In [1]: import numpy as np

In [2]: import numpy.linalg as la

In [3]: np.set_printoptions(suppress=True, linewidth=120)

In [4]: def rd(a):
   ...:     return np.round(a, 2) + 0
   ...: 

In [5]: C = np.array([[2, 0, 0, 1]])

In [6]: rng = np.random.default_rng(910)

In [7]: data = rng.normal(size=(30, 1)) @ C + np.array([1, -1, -1, 2])

In [8]: print(rd(data))
[[ 1.36 -1.   -1.    2.18]
 [-2.15 -1.   -1.    0.43]
 [ 1.97 -1.   -1.    2.48]
 [ 0.24 -1.   -1.    1.62]
 [ 0.55 -1.   -1.    1.78]
 [ 2.71 -1.   -1.    2.85]
 [ 1.19 -1.   -1.    2.1 ]
 [ 4.1  -1.   -1.    3.55]
 [ 3.61 -1.   -1.    3.31]
 [ 0.65 -1.   -1.    1.83]
 [ 0.74 -1.   -1.    1.87]
 [ 2.87 -1.   -1.    2.94]
 [ 1.69 -1.   -1.    2.35]
 [-1.54 -1.   -1.    0.73]
 [ 4.44 -1.   -1.    3.72]
 [-0.07 -1.   -1.    1.46]
 [ 2.22 -1.   -1.    2.61]
 [-4.82 -1.   -1.   -0.91]
 [ 3.29 -1.   -1.    3.15]
 [ 0.89 -1.   -1.    1.94]
 [ 2.26 -1.   -1.    2.63]
 [ 5.17 -1.   -1.    4.08]
 [ 2.92 -1.   -1.    2.96]
 [ 1.98 -1.   -1.    2.49]
 [ 0.93 -1.   -1.    1.96]
 [-0.85 -1.   -1.    1.07]
 [-3.24 -1.   -1.   -0.12]
 [ 2.84 -1.   -1.    2.92]
 [-0.36 -1.   -1.    1.32]
 [ 2.6  -1.   -1.    2.8 ]]

In [9]: U, sigma, Vt = la.svd(data)

In [10]: evecs = Vt[:(sigma > 1e-8).sum()]

In [11]: vec = data[18] + 2 * data[9] + rng.integers(2) * np.eye(4)[3]

In [12]: print(rd(vec))
[ 4.6 -3.  -3.   6.8]

In [13]: print(np.allclose(evecs.T @ evecs @ vec, vec))
True

In [14]: print(rd(evecs.T @ evecs))
[[ 0.89  0.16  0.16  0.21]
 [ 0.16  0.26  0.26 -0.32]
 [ 0.16  0.26  0.26 -0.32]
 [ 0.21 -0.32 -0.32  0.58]]

In [15]: print(rd(la.norm(vec - evecs.T @ evecs @ vec)))
0.0

In [16]: print(rd(np.diag(evecs.T @ evecs)))
[0.89 0.26 0.26 0.58]
